In [1]: import numpy as np

In [2]: import numpy.linalg as la

In [3]: np.set_printoptions(precision=3, suppress=True, linewidth=120, floatmode="fixed")

In [4]: A = np.loadtxt("m.csv", delimiter=",")

In [5]: A
Out[5]: 
array([[  2.301,   3.141,  -1.186,  21.960, -25.107,   0.674,  -1.083,  -2.246],
       [ 21.052,  -3.332,  -3.034,   9.253, -21.744,   7.746,  10.501,  15.749],
       [  3.451,  -1.913,  -0.393,  11.952, -24.811,  -6.751, -15.118,  -2.136],
       [  9.604,  -3.982,   0.044,  -4.800, -17.603,  -9.058, -14.611,  10.896],
       [ 15.070,  -7.195,  -1.528,   2.413, -18.729,  -1.080,  -7.018,   7.412],
       [  9.990,  -1.422,  -1.384,   8.685, -20.897,  -0.930,  -3.094,   6.763],
       [ 14.731,   0.221,  -2.369,  11.328, -23.365,   3.643,   6.229,  13.271],
       [  2.864,   3.100,  -0.295,   9.384, -16.271,  -2.263,  -1.405,   4.553],
       [  9.461,  -1.981,  -0.607,   1.951, -15.880,  -2.912,  -4.620,   8.721],
       [  6.176,  -3.212,  -1.080,   5.006,  -8.372,   1.842,  -1.097,  -0.039],
       [  4.123,  -0.374,  -0.641,  15.677, -24.878,  -3.082,  -8.710,  -1.641],
       [  1.627,   5.074,  -0.410,  10.185, -15.195,  -1.234,   1.965,   5.616],
       [  6.456,   2.588,  -0.313,   6.850, -23.914,  -6.736,  -7.409,  10.329],
       [ 11.904,  -3.522,  -1.780,  11.781, -19.535,   3.611,   0.946,   3.615],
       [ 12.738,  -1.309,  -1.552,  16.265, -34.477,  -3.043,  -7.396,   7.705],
       [  3.116,   2.126,   0.888,  -1.336, -18.760, -12.150, -14.307,  10.612],
       [ 17.411,  -4.916,  -3.007,  12.258, -16.823,  10.661,  10.909,   6.849],
       [  1.494,  -3.064,   1.226,  -6.198, -11.485, -12.663, -20.332,   3.352],
       [ 13.579,  -3.682,  -1.444,   2.436, -14.639,   1.888,   0.545,   9.935],
       [  4.368,  -3.492,  -0.186,   5.705, -17.797,  -5.947, -13.963,  -1.026],
       [  1.035,  -1.342,   1.200,  -7.283,  -8.301, -11.114, -16.220,   4.808],
       [ 13.780,   1.115,  -2.613,  16.013, -21.391,   8.133,  12.480,  10.219],
       [ 14.069,  -2.832,  -1.977,   4.613, -15.104,   3.701,   4.628,  11.041],
       [  6.025,   2.098,  -0.412,   6.327, -20.708,  -5.165,  -5.560,   9.245],
       [ 16.132,  -6.112,  -2.165,   9.696, -24.616,   1.561,  -3.766,   7.030],
       [ 13.552,  -5.165,  -1.757,   4.392, -14.163,   3.528,   0.944,   6.477],
       [  9.538,  -0.463,  -0.816,   6.042, -18.616,  -1.158,  -1.473,   8.817],
       [  9.197,  -4.034,  -1.076,   3.553, -12.448,   0.635,  -2.511,   4.223]])

In [6]: Ac = A - A.mean(axis=0)

In [7]: V = la.svd(Ac)[2][:4]

In [8]: B = Ac - Ac @ V.T @ V

In [9]: np.round(np.cov(Ac @ V.T, rowvar=False), 3) + 0
Out[9]: 
array([[144.208,   0.000,   0.000,   0.000],
       [  0.000,  58.739,   0.000,   0.000],
       [  0.000,   0.000,  30.094,   0.000],
       [  0.000,   0.000,   0.000,  17.126]])

In [10]: la.norm(B, axis=1).round(6).argmax()
Out[10]: np.int64(26)

In [11]: W0 = np.loadtxt("a.csv", delimiter=",")

In [12]: W0
Out[12]: 
array([[14.000, 12.000,  8.000, -8.000],
       [12.000,  7.000,  6.000, -6.000],
       [ 8.000,  6.000,  2.000, -4.000],
       [-8.000, -6.000, -4.000,  2.000]])

In [13]: hat = np.triu(np.array([[0, 3, 0, 3], [3, 0, 2, 0], [0, 3, 0, 1], [2, 1, 2, 0]]), 1) + np.eye(4)

In [14]: B = hat @ W0 @ la.inv(hat)

In [15]: B
Out[15]: 
array([[  26.000,  -63.000,  140.000, -238.000],
       [  28.000,  -65.000,  140.000, -238.000],
       [   0.000,    0.000,   -2.000,    0.000],
       [  -8.000,   18.000,  -40.000,   66.000]])

In [16]: np.poly(B)
Out[16]: array([   1.000,  -25.000, -174.000, -364.000, -248.000])

In [17]: la.matrix_rank(B)
Out[17]: np.int64(4)

In [18]: B.reshape(2, -1)
Out[18]: 
array([[  26.000,  -63.000,  140.000, -238.000,   28.000,  -65.000,  140.000, -238.000],
       [   0.000,    0.000,   -2.000,    0.000,   -8.000,   18.000,  -40.000,   66.000]])

In [19]: B.reshape(4, 5)
ValueError: cannot reshape array of size 16 into shape (4,5)


In [20]: blk = B.reshape(4, 2, -1)

In [21]: blk.shape
Out[21]: (4, 2, 2)

In [22]: np.swapaxes(blk, 1, 2)[0]
Out[22]: 
array([[  26.000,  140.000],
       [ -63.000, -238.000]])

In [23]: blk.transpose(1, 0, 2)
Out[23]: 
array([[[  26.000,  -63.000],
        [  28.000,  -65.000],
        [   0.000,    0.000],
        [  -8.000,   18.000]],

       [[ 140.000, -238.000],
        [ 140.000, -238.000],
        [  -2.000,    0.000],
        [ -40.000,   66.000]]])

In [24]: np.einsum("ihd,jhd->hij", blk, blk).shape
Out[24]: (2, 4, 4)

In [25]: blk.sum(axis=1)
Out[25]: 
array([[ 166.000, -301.000],
       [ 168.000, -303.000],
       [  -2.000,    0.000],
       [ -48.000,   84.000]])
